In [1]: import numpy as np

In [2]: import numpy.linalg as la

In [3]: np.set_printoptions(precision=2, suppress=True, linewidth=120, sign=" ")

In [4]: mat = -2 * np.eye(9) + np.ones((9, 9))

In [5]: print(mat)
[[-1.  1.  1.  1.  1.  1.  1.  1.  1.]
 [ 1. -1.  1.  1.  1.  1.  1.  1.  1.]
 [ 1.  1. -1.  1.  1.  1.  1.  1.  1.]
 [ 1.  1.  1. -1.  1.  1.  1.  1.  1.]
 [ 1.  1.  1.  1. -1.  1.  1.  1.  1.]
 [ 1.  1.  1.  1.  1. -1.  1.  1.  1.]
 [ 1.  1.  1.  1.  1.  1. -1.  1.  1.]
 [ 1.  1.  1.  1.  1.  1.  1. -1.  1.]
 [ 1.  1.  1.  1.  1.  1.  1.  1. -1.]]

In [6]: print(round(la.norm(mat[6], 1), 2), round(float(la.norm(mat[6], np.inf)), 2))
9.0 1.0

In [7]: print(round(la.norm(mat, 1), 2), round(float(la.norm(mat, np.inf)), 2))
9.0 9.0

In [8]: print(la.norm(mat, axis=1))
[ 3.  3.  3.  3.  3.  3.  3.  3.  3.]

In [9]: print(la.norm(mat, axis=0))
[ 3.  3.  3.  3.  3.  3.  3.  3.  3.]

In [10]: print(mat[6] @ mat[3])
5.0

In [11]: rng = np.random.default_rng(518)

In [12]: z = rng.permutation(9)

In [13]: A2 = mat[:, z] * rng.choice([-1, 1], 9)

In [14]: print(A2)
[[-1. -1. -1. -1.  1.  1.  1.  1. -1.]
 [ 1. -1. -1. -1.  1.  1.  1.  1.  1.]
 [-1. -1. -1.  1.  1.  1.  1.  1.  1.]
 [-1. -1.  1. -1.  1.  1.  1.  1.  1.]
 [-1.  1. -1. -1.  1.  1.  1.  1.  1.]
 [-1. -1. -1. -1.  1.  1. -1.  1.  1.]
 [-1. -1. -1. -1. -1.  1.  1.  1.  1.]
 [-1. -1. -1. -1.  1.  1.  1. -1.  1.]
 [-1. -1. -1. -1.  1. -1.  1.  1.  1.]]

In [15]: left, _, vt = la.svd(mat.T @ A2)

In [16]: print(np.round(la.lstsq(mat, A2)[0], 2) + 0)
[[ 0.  0.  0.  0.  0.  0.  0.  0.  1.]
 [-1.  0.  0.  0.  0.  0.  0.  0.  0.]
 [ 0.  0.  0. -1.  0.  0.  0.  0.  0.]
 [ 0.  0. -1.  0.  0.  0.  0.  0.  0.]
 [ 0. -1.  0.  0.  0.  0.  0.  0.  0.]
 [ 0.  0.  0.  0.  0.  0.  1.  0.  0.]
 [ 0.  0.  0.  0.  1.  0.  0.  0.  0.]
 [ 0.  0.  0.  0.  0.  0.  0.  1.  0.]
 [ 0.  0.  0.  0.  0.  1.  0.  0.  0.]]

In [17]: print(z)
[ 1  4  3  2  6  8  5  7  0]

In [18]: z = rng.permutation(9)

In [19]: print(z)
[ 0  5  4  1  2  6  8  7  3]

In [20]: A2 = mat[z][:, z]

In [21]: print(np.trace(A2))
-9.0

In [22]: print(A2)
[[-1.  1.  1.  1.  1.  1.  1.  1.  1.]
 [ 1. -1.  1.  1.  1.  1.  1.  1.  1.]
 [ 1.  1. -1.  1.  1.  1.  1.  1.  1.]
 [ 1.  1.  1. -1.  1.  1.  1.  1.  1.]
 [ 1.  1.  1.  1. -1.  1.  1.  1.  1.]
 [ 1.  1.  1.  1.  1. -1.  1.  1.  1.]
 [ 1.  1.  1.  1.  1.  1. -1.  1.  1.]
 [ 1.  1.  1.  1.  1.  1.  1. -1.  1.]
 [ 1.  1.  1.  1.  1.  1.  1.  1. -1.]]

In [23]: print((mat @ mat)[0])
[ 9.  5.  5.  5.  5.  5.  5.  5.  5.]

In [24]: print(mat @ np.ones(9))
[ 7.  7.  7.  7.  7.  7.  7.  7.  7.]

In [25]: print(np.sort(np.abs(np.fft.fft(mat[0]))), np.sort(la.svd(mat, compute_uv=False)))
[ 2.  2.  2.  2.  2.  2.  2.  2.  7.] [ 2.  2.  2.  2.  2.  2.  2.  2.  7.]

In [26]: print(np.fft.fft(mat[0]))
[ 7.+0.j -2.+0.j -2.+0.j -2.+0.j -2.+0.j -2.+0.j -2.+0.j -2.+0.j -2.+0.j]

In [27]: print(np.allclose(mat @ mat.T, mat.T @ mat))
True

In [28]: f = np.array([-1, -1, 0])

In [29]: print(np.correlate(mat[6], mat[3], "full"))
[ 1.  2.  3.  4.  5.  4.  3.  4.  5.  4.  3.  6.  1.  0.  1.  2.  1.]

In [30]: print(np.polyval(f, mat[6]))
[-2. -2. -2. -2. -2. -2.  0. -2. -2.]

In [31]: F = np.array([[0, 2, 0, 3], [2, 4, 3, 2], [0, 3, 2, 1], [3, 2, 1, 0]])

In [32]: print(F)
[[ 0  2  0  3]
 [ 2  4  3  2]
 [ 0  3  2  1]
 [ 3  2  1  0]]

In [33]: # symmetric, so the eigenvalues are real

In [34]: print(np.allclose(F @ F.T, F.T @ F))
True

In [35]: print(la.matrix_power(F, 2))
[[ 13  14   9   4]
 [ 14  33  20  17]
 [  9  20  14   8]
 [  4  17   8  14]]

In [36]: assert F == F.T
ValueError: The truth value of an array with more than one element is ambiguous. Use a.any() or a.all()


In [37]: F.inv()
AttributeError: 'numpy.ndarray' object has no attribute 'inv'


In [38]: print(round(float(np.abs(la.eigvals(F)).max()), 2))
7.76

In [39]: print([round(float(la.det(F[:i, :i])), 2) + 0 for i in range(1, 5)])
[0.0, -4.0, -8.0, 25.0]

In [40]: vals, vecs = la.eigh(F)

In [41]: print(la.svd(F, compute_uv=False))
[ 7.76  3.13  1.91  0.54]

In [42]: print(la.eigvalsh(F @ F))
[  0.29   3.64   9.8   60.27]

In [43]: print(np.unique(vals.round(6) + 0, return_counts=True)[1])
[ 1  1  1  1]

In [44]: print(round(vals.sum(), 2), np.trace(F))
6.0 6

In [45]: print(np.round(vecs.T @ F @ vecs, 2) + 0)
[[-3.13  0.    0.    0.  ]
 [ 0.   -0.54  0.    0.  ]
 [ 0.    0.    1.91  0.  ]
 [ 0.    0.    0.    7.76]]

In [46]: print(la.eigvalsh(F + 3 * np.eye(4)))
[-0.13  2.46  4.91 10.76]

In [47]: print(vals)
[-3.13 -0.54  1.91  7.76]

In [48]: print((vals > 1e-8).sum(), (vals < -1e-8).sum())
2 2

In [49]: print(np.round(vecs @ np.diag(vals) @ vecs.T, 2) + 0)
[[ 0.  2.  0.  3.]
 [ 2.  4.  3.  2.]
 [ 0.  3.  2.  1.]
 [ 3.  2.  1.  0.]]
